>>> import numpy as np
>>> from numpy import linalg as LA
>>> np.set_printoptions(suppress=True, linewidth=140)
>>> A2 = np.array([[-7], [-6], [-9]])
>>> C = np.array([[5, -1, -1]])
>>> rng = np.random.default_rng(26)
>>> arr = A2 @ C + 0.3 * rng.normal(size=(3, 3))
>>> print(arr.round(4))
[[-35.5775   6.0944   7.3463]
 [-29.5312   6.3989   5.8711]
 [-45.0219   8.9125   9.4105]]
>>> # column 0 dominates
>>> print(np.round(LA.eigvals(arr).sum().real, 4))
-19.7682
>>> print(round(np.einsum("ij,ji->", arr, arr), 4))
478.4764
>>> print(np.round(np.einsum("ii->", arr), 4))
-19.7682
>>> print(np.round(LA.det(2 * arr), 4), np.round(LA.det(arr), 4))
-120.9387 -15.1173
>>> u = np.array([-2, -3, 1])
>>> A2 = arr + np.outer(u, np.eye(3)[1])
>>> print(LA.matrix_rank(A2 - arr))
1
>>> print(round(float(LA.det(A2) / LA.det(arr)), 4), round(float(1 + LA.solve(arr, u)[1]), 4))
2.5245 2.5245
>>> print(LA.matrix_rank(LA.inv(A2) - LA.inv(arr), tol=1e-8))
1
>>> ev, vecs = LA.eig(arr)
>>> print(np.round(np.sort(LA.eigvals(arr @ arr)), 4))
[  0.1848   2.5994 475.6922]
>>> print(np.round(np.sort(LA.eigvals(LA.inv(arr))), 4))
[-0.0458  0.6202  2.3261]
>>> A = np.loadtxt("sample1.csv", delimiter=",")
>>> print(A)
[[ 4.1819  2.9465  2.0563]
 [ 0.8524  2.7048 -1.0489]
 [-0.9643  0.2375  1.9297]
 [ 2.5854 -3.8057  1.4361]
 [-1.7529 -0.5423 -0.9811]
 [-1.397   3.2283 -1.9775]
 [ 0.6033  0.3797  1.4102]
 [ 5.2571  0.6498 -2.7213]
 [-3.8373 -1.4765  0.5299]
 [-0.8126  2.1735 -3.9919]
 [ 2.3739 -1.6273 -2.9382]
 [ 0.2989  1.4972 -0.0258]
 [ 0.5029  1.5114 -0.5499]
 [-2.5685  2.0072  9.4439]]
>>> W1 = np.array([[3, -3], [3, -1], [0, 1]])
>>> coef = np.array([2, -1])
>>> hid = np.maximum(A @ W1 + coef, 0)
>>> print(LA.matrix_rank(hid))
2
>>> print((hid > 0).astype(int))
[[1 0]
 [1 0]
 [0 1]
 [0 0]
 [0 1]
 [1 0]
 [1 0]
 [1 0]
 [0 1]
 [1 0]
 [1 0]
 [1 0]
 [1 0]
 [1 1]]
>>> C = np.array([[9, 7], [0, 6]])
>>> print(W1 @ C)
[[27  3]
 [27 15]
 [ 0  6]]
>>> C = A[[12, 8]].astype(float)
>>> for _ in range(5):
...     idx = LA.norm(A[:, None] - C, axis=-1).argmin(axis=1)
...     C = np.array([A[idx == j].mean(axis=0) for j in range(2)])
... 
>>> print(idx)
[0 0 1 0 0 0 0 0 1 0 0 0 0 1]
>>> print(np.round(C[1] - C[0], 4))
[-3.6106 -0.5727  4.8162]
>>> vec = np.array([-3, -1, 3])
>>> rhs = A @ vec
>>> try:
...     LA.solve(A, rhs)
... except LA.LinAlgError as e:
...     print(e)
... 
Last 2 dimensions of the array must be square
>>> print(np.round(LA.solve(A.T @ A, A.T @ rhs), 4))
[-3. -1.  3.]
>>> print(np.round(LA.pinv(A) @ A, 4) + 0)
[[1. 0. 0.]
 [0. 1. 0.]
 [0. 0. 1.]]
>>> rhs = rhs + 0.1 * rng.normal(size=14)
>>> print(rhs.round(4))
[ -9.2361  -8.4029   8.5153   0.4938   2.8952  -5.0784   2.0335 -24.6277  14.4189 -11.916  -14.2941  -2.5758  -4.6284  33.95  ]
>>> coef, *_ = LA.lstsq(A, rhs)
>>> print(round(float(LA.norm(rhs - A @ coef)), 4))
0.2674
>>> print([round(float(LA.norm(LA.solve(A.T @ A + lam * np.eye(3), A.T @ rhs))), 2) for lam in (0, 1, 10, 100)])
[4.36, 4.32, 4.04, 2.5]
>>> print(coef.round())
[-3. -1.  3.]
>>> idx = A[:, 2] > np.median(A[:, 2])
>>> u = A[idx].mean(axis=0) - A[~idx].mean(axis=0)
>>> print(u.round(4))
[-0.6749 -0.9018  4.427 ]
>>> ang = np.radians(114)
>>> r_ = np.eye(3)
>>> r_[2, 2] = r_[1, 1] = np.cos(ang)
>>> r_[2, 1], r_[1, 2] = -np.sin(ang), np.sin(ang)
>>> print(r_.round(4))
[[ 1.      0.      0.    ]
 [ 0.     -0.4067  0.9135]
 [ 0.     -0.9135 -0.4067]]
>>> A2 = A @ r_.T
>>> print(np.allclose(A @ A.T, A2 @ A2.T))
True
>>> print(np.round(LA.svd(A, compute_uv=False), 4), np.round(LA.svd(A2, compute_uv=False), 4))
[12.378   8.5982  7.7019] [12.378   8.5982  7.7019]
>>> print(np.allclose(LA.norm(A, axis=1), LA.norm(A2, axis=1)))
True
>>> C = np.array([[4, -7, -3], [-4, -8, -3], [-7, -4, 6]])
>>> M = np.repeat(C, 12 // 3, axis=0)
>>> M = M + 0.1 * rng.normal(size=M.shape)
>>> print(M.round(4))
[[ 4.0803 -6.9115 -2.9618]
 [ 3.8801 -7.2041 -2.7858]
 [ 3.9947 -6.7951 -3.0238]
 [ 3.8821 -6.9996 -3.1233]
 [-3.9953 -7.8354 -2.9099]
 [-3.6899 -7.9629 -2.9652]
 [-4.0903 -8.093  -2.9723]
 [-4.0888 -8.0313 -3.0304]
 [-7.1155 -3.766   5.806 ]
 [-6.9844 -3.9     6.1138]
 [-7.0415 -4.1032  6.2478]
 [-6.7777 -3.982   6.0052]]
>>> P = np.triu(np.array([[3, 2, 1], [3, 0, 1], [0, 2, 2]]), 1) + np.eye(3)
>>> A2 = P @ arr @ LA.inv(P)
>>> print(np.round(P @ arr - arr @ P, 4))
[[-104.0842   92.8653   50.6359]
 [ -45.0219   67.9749   32.5428]
 [   0.       90.0437   36.1093]]
>>> print(round(float(np.trace(A2)), 4), round(float(np.trace(arr)), 4))
-19.7682 -19.7682
>>> print(round(LA.det(A2), 4))
-15.1173
>>> W0 = np.loadtxt("block4.csv", delimiter=",")
>>> print(W0)
[[ 0.  0.  7.  0.]
 [ 0. -9.  0.  0.]
 [ 0. -9.  1.  0.]]
>>> r = LA.matrix_rank(W0)
>>> print(r)
2
>>> null = LA.svd(W0)[2][r:].T
>>> print(np.allclose(W0 @ null, 0))
True
>>> print([int(LA.matrix_rank(W0[:, :j + 1])) for j in range(4)])
[0, 1, 2, 2]
>>> print([int(LA.matrix_rank(np.delete(W0, i, axis=0))) for i in range(3)])
[2, 2, 2]
>>> print(null.shape)
(4, 2)
>>> print(null @ null.T)
[[1. 0. 0. 0.]
 [0. 0. 0. 0.]
 [0. 0. 0. 0.]
 [0. 0. 0. 1.]]
>>> print(W0 @ null)
[[0. 0.]
 [0. 0.]
 [0. 0.]]
>>> print([round(float(x), 4) for x in LA.svd(W0, compute_uv=False)[:3]])
[12.7561, 7.0201, 0.0]
>>> print(LA.cond(W0) > 100)
True
>>> print(np.abs(np.diag(LA.qr(W0)[1])) > 1e-9)
[False  True  True]
>>> print(LA.lstsq(W0[:-1].T, W0[-1])[2])
2
>>> print(np.round(W0 @ LA.pinv(W0) @ W0, 4) + 0)
[[ 0.  0.  7.  0.]
 [ 0. -9.  0.  0.]
 [ 0. -9.  1.  0.]]
>>> data = np.loadtxt("layer15.csv", delimiter=",")
>>> print(data)
[[ 1.9546  2.0454  2.9546]
 [ 1.7375  2.2625  2.7375]
 [ 5.7023 -1.7023  6.7023]
 [ 2.0569  1.9431  3.0569]
 [ 4.7853 -0.7853  5.7853]
 [ 4.4931 -0.4931  5.4931]
 [ 0.1147  3.8853  1.1147]
 [ 4.094  -0.094   5.094 ]
 [-2.3304  6.3304 -1.3304]
 [-0.0437  4.0437  0.9563]
 [ 2.4002  1.5998  3.4002]
 [ 1.1647  2.8353  2.1647]
 [-1.0984  5.0984 -0.0984]
 [-2.7866  6.7866 -1.7866]
 [-1.1714  5.1714 -0.1714]
 [-1.0895  5.0895 -0.0895]
 [ 0.3161  3.6839  1.3161]
 [-0.6919  4.6919  0.3081]
 [ 2.2511  1.7489  3.2511]
 [-0.446   4.446   0.554 ]
 [-1.996   5.996  -0.996 ]]
>>> C = data[[5, 20]].astype(float)
>>> for _ in range(7):
...     idx = LA.norm(data[:, None] - C, axis=-1).argmin(axis=1)
...     C = np.array([data[idx == j].mean(axis=0) for j in range(2)])
... 
>>> print(idx)
[0 0 0 0 0 0 1 0 1 1 0 1 1 1 1 1 1 1 0 1 1]
>>> print(C.round(4))
[[ 3.275   0.725   4.275 ]
 [-0.8382  4.8382  0.1618]]
>>> print(np.abs(C[1] - C[0]).argmax())
0
>>> def softmax(z):
...     e = np.exp(z - z.max(axis=-1, keepdims=True))
...     return e / e.sum(axis=-1, keepdims=True)
... 
>>> print(softmax(C).sum(axis=1))
[1. 1.]
>>> scores = C @ C.T / np.sqrt(3)
>>> print(np.round(softmax(scores)[1] @ C, 4))
[-0.8382  4.8382  0.1618]
>>> print(np.round(softmax(scores), 4) + 0)
[[1. 0.]
 [0. 1.]]
>>> print(np.round(softmax(scores + np.triu(np.full(scores.shape, -np.inf), 1)), 4) + 0)
[[1. 0.]
 [0. 1.]]
>>> cen = data - data.mean(axis=0)
>>> U, sig, Vh = LA.svd(cen, full_matrices=False)
>>> print((np.sign(U[:, 0]) == np.sign(U[0, 0])).astype(int))
[1 1 1 1 1 1 0 1 0 0 1 1 0 0 0 0 0 0 1 0 0]
>>> print(np.abs(U[:, 0]).argmax())
2
>>> U, sig, Vh = LA.svd(data)
>>> vecs = Vh[:(sig > 1e-8).sum()]
>>> vec = data[8] + 2 * data[14] + rng.integers(2) * np.eye(3)[0]
>>> print(vec)
[-4.6732 16.6732 -1.6732]
>>> print(np.round(LA.norm(vec - vecs.T @ vecs @ vec), 4))
0.0
>>> print(np.round(vecs.T @ vecs, 4))
[[ 0.4048 -0.119   0.4762]
 [-0.119   0.9762  0.0952]
 [ 0.4762  0.0952  0.619 ]]
>>> cen = data - data.mean(axis=0)
>>> vecs = LA.svd(cen)[2][:2]
>>> A2 = cen - cen @ vecs.T @ vecs
>>> print(LA.norm(A2, axis=1).round(6).argmax())
0
>>> print(np.round(A2.std(axis=0), 4) + 0)
[0. 0. 0.]
>>> print(np.round((cen @ vecs.T).std(axis=0), 4) + 0)
[4.1301 0.    ]
>>> print(np.round(np.diag(vecs.T @ vecs), 4))
[0.7048 0.9344 0.3608]
>>> E = np.load("out18.npy")
>>> print(E)
[[10.1827 -5.976  -4.8946  1.7596]
 [-7.5927  4.7249  4.9495  3.5807]
 [ 8.3482 -6.0647 -5.1296 -0.3312]]
>>> W1 = np.array([[5, 2, 7, 5, 5, 4],
...     [4, 6, 4, 5, 0, 7],
...     [0, 5, 2, 4, 4, 2],
...     [8, 0, 4, 6, 7, 6]])
>>> coef = np.array([2, 3, 2, 0, 1, 2])
>>> hid = np.maximum(E @ W1 + coef, 0)
>>> print((hid > 0).astype(int))
[[1 0 1 1 1 1]
 [1 1 0 1 1 1]
 [1 0 1 0 1 0]]
>>> C = np.array([[5, 7, 0], [9, 9, 6], [5, 4, 8], [6, 2, 9], [9, 4, 9], [0, 2, 7]])
>>> print(np.round(hid @ C, 4))
[[922.4989 694.0695 894.6482]
 [658.8658 606.9328 811.6593]
 [386.2738 295.8234 375.8946]]
>>> u = np.array([2, 0])
>>> print(np.convolve(E[1], u))
[-15.1854   9.4498   9.899    7.1614   0.    ]
>>> print(np.array([np.convolve(row, u, "same") for row in E]))
[[ 20.3654 -11.952   -9.7892   3.5192]
 [-15.1854   9.4498   9.899    7.1614]
 [ 16.6964 -12.1294 -10.2592  -0.6624]]
>>> A2 = E + rng.integers(-2, 3, (3, 2)) @ rng.integers(-2, 3, (2, 4))
>>> print(A2)
[[ 10.1827  -5.976   -4.8946   1.7596]
 [ -9.5927   6.7249   4.9495   5.5807]
 [ 10.3482  -4.0647 -13.1296   5.6688]]
>>> print(LA.matrix_rank(A2 - E, tol=1e-8))
2
>>> print(np.round(np.abs(A2 - E).sum(axis=1), 4))
[ 0.  6. 18.]
>>> print(np.round(LA.svd(A2 - E, compute_uv=False), 4))
[10.4631  3.2439  0.    ]
>>> U, sig, Vh = LA.svd(A2, full_matrices=False)
>>> print(np.round(np.cumsum(sig ** 2) / np.sum(sig ** 2), 4))
[0.8547 0.9838 1.    ]
>>> print((sig > 1e-8).sum())
3
>>> print(U.shape, sig.shape, Vh.shape)
(3, 3) (3,) (3, 4)
>>> print(np.round(U.T @ A2 @ Vh.T, 4) + 0)
[[24.2406  0.      0.    ]
 [ 0.      9.4187  0.    ]
 [ 0.      0.      3.3392]]
>>> print(np.allclose(U * sig @ Vh, A2))
True
>>> print(np.round(sig / sig[0], 4))
[1.     0.3885 0.1378]
>>> print(np.round(U.T @ U, 4) + 0)
[[1. 0. 0.]
 [0. 1. 0.]
 [0. 0. 1.]]
>>> print(sig.round(4))
[24.2406  9.4187  3.3392]
>>> print(np.round(Vh @ Vh.T, 4) + 0)
[[1. 0. 0.]
 [0. 1. 0.]
 [0. 0. 1.]]
>>> A2 = E / np.sqrt((E ** 2).mean(axis=1, keepdims=True))
>>> print(LA.matrix_rank(E - E.mean(axis=1, keepdims=True)))
3
>>> print(A2[0].round(4))
[ 1.5785 -0.9264 -0.7588  0.2728]
>>> A2 = np.array([[0, 5, 4], [5, 5, 1], [5, 4, 1]])
>>> feats = np.triu(A2, 1)
>>> print(feats)
[[0 5 4]
 [0 0 1]
 [0 0 0]]
>>> print(LA.matrix_rank(feats, rtol=0.1))
2
>>> print(np.argsort(-LA.norm(feats, axis=0).round(6), kind="stable")[:3])
[1 2 0]
>>> print([round(float(x), 4) for x in LA.svd(feats, compute_uv=False)[:3]])
[6.434, 0.7771, 0.0]
>>> print(np.round(LA.norm(feats, 2) / LA.norm(feats), 4))
0.9928
>>> X = np.array([[0.6, -1.5, 0.9, -0.7],
...     [-0.4, 0.0, 0.6, -0.2],
...     [-1.2, 0.3, -0.8, -0.4],
...     [-0.5, -0.2, 0.3, -0.3]])
>>> X[3] = X[0] + 0.1 * rng.normal(size=4)
>>> print(X.round(4))
[[ 0.6    -1.5     0.9    -0.7   ]
 [-0.4     0.      0.6    -0.2   ]
 [-1.2     0.3    -0.8    -0.4   ]
 [ 0.4358 -1.4607  0.9687 -0.5471]]
>>> A2 = np.array([[-8, -8], [-6, 3], [4, -6]])
>>> print(np.einsum("ik,kj->ji", feats, A2))
[[-14   4   0]
 [ -9  -6   0]]
>>> print(np.einsum("ik,kj->ij", feats, A2))
[[-14  -9]
 [  4  -6]
 [  0   0]]
>>> print(A2.T @ feats.T)
[[-14   4   0]
 [ -9  -6   0]]
>>> print(LA.matrix_rank(feats @ A2))
2
>>> print(feats @ A2)
[[-14  -9]
 [  4  -6]
 [  0   0]]
